$ ipython --no-banner

In [1]: import numpy as np

In [2]: import numpy.linalg as la

In [3]: np.set_printoptions(precision=2, suppress=True, linewidth=160)

In [4]: arr = np.loadtxt("dump.csv", delimiter=",")

In [5]: print(arr)
[[ 0.  0.  0.  0.  0.  0.  0.  0.  0.  0.  5.  0.  6.]
 [ 2.  5.  0.  0.  0.  2.  0.  0.  0.  0.  0. -5.  0.]
 [ 0.  0.  0.  0.  0.  0.  0.  0.  0.  0.  9.  0. -3.]
 [ 0.  0.  0.  0.  0.  0.  0.  0.  0.  0.  0.  0.  0.]
 [ 0.  0.  0.  0.  0.  0.  0.  0. -1.  0.  0.  0. -7.]
 [ 0.  0. -5.  0.  0.  0.  7.  0. -5.  0.  6.  0.  0.]
 [ 0. -6.  0.  0.  0.  9.  0.  0.  7.  0.  0.  0.  0.]
 [-7.  0.  0.  0.  0.  0. -8.  0.  0.  0.  0.  5. -2.]
 [ 0.  0.  0.  1.  0.  0.  0.  4.  7.  9.  0.  0.  0.]
 [-5.  0.  0.  6. -5. -9. -4. -3.  0.  2.  0.  0.  1.]]

In [6]: # rows and columns are dependent

In [7]: w1 = np.array([[-7, 1],
   ...:     [3, -6],
   ...:     [-1, 0],
   ...:     [-8, -7],
   ...:     [-7, -3],
   ...:     [-8, -5],
   ...:     [-2, 6],
   ...:     [-6, -4],
   ...:     [1, -7],
   ...:     [-8, -4],
   ...:     [-3, -2],
   ...:     [7, -4],
   ...:     [-7, 7]])

In [8]: beta = np.array([1, 0])

In [9]: hid = np.maximum(arr @ w1 + beta, 0)

In [10]: print((hid > 0).astype(int))
[[0 1]
 [0 0]
 [0 0]
 [1 0]
 [1 0]
 [0 1]
 [0 0]
 [1 0]
 [0 0]
 [1 0]]

In [11]: W2 = np.array([[-3, -1], [-2, 7]])

In [12]: print(w1 @ W2)
[[ 19  14]
 [  3 -45]
 [  3   1]
 [ 38 -41]
 [ 27 -14]
 [ 34 -27]
 [ -6  44]
 [ 26 -22]
 [ 11 -50]
 [ 32 -20]
 [ 13 -11]
 [-13 -35]
 [  7  56]]

In [13]: x = np.array([0, -9, 0, -8, -7, -3, -9, 9, -4, -7, 6, 0, 9])

In [14]: a = np.maximum(arr @ x, 0)

In [15]: print(np.maximum(arr @ x, 0) - np.maximum(-arr @ x, 0))
[ 84. -51.  27.   0. -59.  -7.  -1.  54. -63.  18.]

In [16]: print(arr * (a > 1e-9)[:, None])
[[ 0.  0.  0.  0.  0.  0.  0.  0.  0.  0.  5.  0.  6.]
 [ 0.  0.  0.  0.  0.  0.  0.  0.  0.  0.  0. -0.  0.]
 [ 0.  0.  0.  0.  0.  0.  0.  0.  0.  0.  9.  0. -3.]
 [ 0.  0.  0.  0.  0.  0.  0.  0.  0.  0.  0.  0.  0.]
 [ 0.  0.  0.  0.  0.  0.  0.  0. -0.  0.  0.  0. -0.]
 [ 0.  0. -0.  0.  0.  0.  0.  0. -0.  0.  0.  0.  0.]
 [ 0. -0.  0.  0.  0.  0.  0.  0.  0.  0.  0.  0.  0.]
 [-7.  0.  0.  0.  0.  0. -8.  0.  0.  0.  0.  5. -2.]
 [ 0.  0.  0.  0.  0.  0.  0.  0.  0.  0.  0.  0.  0.]
 [-5.  0.  0.  6. -5. -9. -4. -3.  0.  2.  0.  0.  1.]]

In [17]: print(a)
[84.  0. 27.  0.  0.  0.  0. 54.  0. 18.]

In [18]: print(np.tanh(arr @ x))
[ 1.   -1.    1.    0.   -1.   -1.   -0.76  1.   -1.    1.  ]

In [19]: print(np.maximum(arr @ (3 * x), 0))
[252.   0.  81.   0.   0.   0.   0. 162.   0.  54.]

In [20]: E = np.array([[1, -4, 16, -64],
    ...:     [1, -3, 9, -27],
    ...:     [1, -2, 4, -8],
    ...:     [1, -1, 1, -1],
    ...:     [1, 0, 0, 0],
    ...:     [1, 1, 1, 1],
    ...:     [1, 2, 4, 8],
    ...:     [1, 3, 9, 27],
    ...:     [1, 4, 16, 64],
    ...:     [1, 5, 25, 125],
    ...:     [1, 6, 36, 216],
    ...:     [1, 7, 49, 343],
    ...:     [1, 8, 64, 512]])

In [21]: proj = E @ la.solve(E.T @ E, E.T)

In [22]: print(proj @ E[:, 0])
[1. 1. 1. 1. 1. 1. 1. 1. 1. 1. 1. 1. 1.]

In [23]: print(round(np.trace(proj), 2))
4.0

In [24]: print(la.matrix_rank(np.eye(13) - proj))
9

In [25]: print(la.matrix_rank(E, rtol=0.1))
1

In [26]: print(np.abs(la.svd(E)[2][-1]))
[0.99 0.08 0.07 0.01]

In [27]: print(round(np.log10(la.cond(E))))
3

In [28]: other = E / np.sqrt((E ** 2).mean(axis=1, keepdims=True))

In [29]: print(la.matrix_rank(E - E.mean(axis=1, keepdims=True)))
3

In [30]: print(la.norm(other, axis=1))
[2. 2. 2. 2. 2. 2. 2. 2. 2. 2. 2. 2. 2.]

In [31]: print(other[6])
[0.22 0.43 0.87 1.74]
